$ python3 -q
>>> import numpy as np
>>> np.set_printoptions(suppress=True, linewidth=140)
>>> mat = np.loadtxt("dump.csv", delimiter=",")
>>> mat
array([[ 1.027, -0.746, -0.417, -1.161, -1.152, -0.515,  1.021, -0.134,  1.238],
       [-0.746, -1.858,  0.776,  1.556,  0.018,  0.059,  0.817,  0.335,  0.767],
       [-0.417,  0.776,  0.475, -0.168,  1.879, -1.028, -0.436, -0.252,  0.194],
       [-1.161,  1.556, -0.168,  0.991,  0.357, -1.305,  1.952, -0.501, -1.381],
       [-1.152,  0.018,  1.879,  0.357,  0.902,  0.935, -0.309,  0.62 ,  0.108],
       [-0.515,  0.059, -1.028, -1.305,  0.935, -0.594,  0.357, -0.097,  0.947],
       [ 1.021,  0.817, -0.436,  1.952, -0.309,  0.357,  1.764, -0.185,  1.052],
       [-0.134,  0.335, -0.252, -0.501,  0.62 , -0.097, -0.185,  1.947, -0.577],
       [ 1.238,  0.767,  0.194, -1.381,  0.108,  0.947,  1.052, -0.577, -1.654]])
>>> evals, V = np.linalg.eigh(mat)
>>> np.round(V @ np.diag(evals) @ V.T, 3)
array([[ 1.027, -0.746, -0.417, -1.161, -1.152, -0.515,  1.021, -0.134,  1.238],
       [-0.746, -1.858,  0.776,  1.556,  0.018,  0.059,  0.817,  0.335,  0.767],
       [-0.417,  0.776,  0.475, -0.168,  1.879, -1.028, -0.436, -0.252,  0.194],
       [-1.161,  1.556, -0.168,  0.991,  0.357, -1.305,  1.952, -0.501, -1.381],
       [-1.152,  0.018,  1.879,  0.357,  0.902,  0.935, -0.309,  0.62 ,  0.108],
       [-0.515,  0.059, -1.028, -1.305,  0.935, -0.594,  0.357, -0.097,  0.947],
       [ 1.021,  0.817, -0.436,  1.952, -0.309,  0.357,  1.764, -0.185,  1.052],
       [-0.134,  0.335, -0.252, -0.501,  0.62 , -0.097, -0.185,  1.947, -0.577],
       [ 1.238,  0.767,  0.194, -1.381,  0.108,  0.947,  1.052, -0.577, -1.654]])
>>> evals.round(3)
array([-4.   , -3.   , -2.   , -1.   ,  1.   ,  1.999,  2.   ,  3.999,  4.001])
>>> np.round(np.linalg.eigvalsh(mat + 4 * np.eye(9)), 3) + 0
array([0.   , 1.   , 2.   , 3.   , 5.   , 5.999, 6.   , 7.999, 8.001])
>>> (evals > 1e-8).sum(), (evals < -1e-8).sum()
(np.int64(5), np.int64(4))
>>> rng = np.random.default_rng(89712)
>>> lab = rng.permutation(9)
>>> lab
array([0, 7, 8, 6, 4, 2, 1, 5, 3])
>>> out = mat[lab][:, lab]
>>> round(float(np.linalg.det(out)), 3), round(np.linalg.det(mat[lab]), 3)
(1535.427, np.float64(1535.427))
>>> F = np.load("a.npy")
>>> F
array([[0, 0, 0, 1, 1, 1, 0, 1],
       [0, 0, 1, 0, 0, 0, 0, 0],
       [0, 1, 0, 0, 0, 0, 1, 0],
       [1, 0, 0, 0, 0, 1, 0, 0],
       [1, 0, 0, 0, 0, 0, 0, 1],
       [1, 0, 0, 1, 0, 0, 0, 1],
       [0, 0, 1, 0, 0, 0, 0, 0],
       [1, 0, 0, 0, 1, 1, 0, 0]])
>>> np.argwhere(np.triu(F))
array([[0, 3],
       [0, 4],
       [0, 5],
       [0, 7],
       [1, 2],
       [2, 6],
       [3, 5],
       [4, 7],
       [5, 7]])
>>> low = np.diag(F.sum(axis=1)) - F
>>> (np.linalg.eigvalsh(low) < 1e-8).sum()
np.int64(2)
>>> low
array([[ 4,  0,  0, -1, -1, -1,  0, -1],
       [ 0,  1, -1,  0,  0,  0,  0,  0],
       [ 0, -1,  2,  0,  0,  0, -1,  0],
       [-1,  0,  0,  2,  0, -1,  0,  0],
       [-1,  0,  0,  0,  2,  0,  0, -1],
       [-1,  0,  0, -1,  0,  3,  0, -1],
       [ 0,  0, -1,  0,  0,  0,  1,  0],
       [-1,  0,  0,  0, -1, -1,  0,  3]])
>>> evals, V = np.linalg.eigh(F)
>>> evals.round(3) + 0
array([-1.618, -1.473, -1.414, -0.463,  0.   ,  0.618,  1.414,  2.935])
>>> np.unique(evals.round(6) + 0, return_counts=True)[1]
array([1, 1, 1, 1, 1, 1, 1, 1])
>>> np.round(np.linalg.eigvalsh(F + 5 * np.eye(8)), 3)
array([3.382, 3.527, 3.586, 4.537, 5.   , 5.618, 6.414, 7.935])
>>> evals.sum(), np.trace(F)
(np.float64(0.0), np.int64(0))
>>> (evals > 1e-8).sum(), (evals < -1e-8).sum()
(np.int64(3), np.int64(4))
>>> np.round(V @ np.diag(evals) @ V.T, 3) + 0
array([[0., 0., 0., 1., 1., 1., 0., 1.],
       [0., 0., 1., 0., 0., 0., 0., 0.],
       [0., 1., 0., 0., 0., 0., 1., 0.],
       [1., 0., 0., 0., 0., 1., 0., 0.],
       [1., 0., 0., 0., 0., 0., 0., 1.],
       [1., 0., 0., 1., 0., 0., 0., 1.],
       [0., 0., 1., 0., 0., 0., 0., 0.],
       [1., 0., 0., 0., 1., 1., 0., 0.]])
>>> np.round(np.linalg.eigvalsh(F @ F), 3) + 0
array([0.   , 0.214, 0.382, 2.   , 2.   , 2.169, 2.618, 8.617])
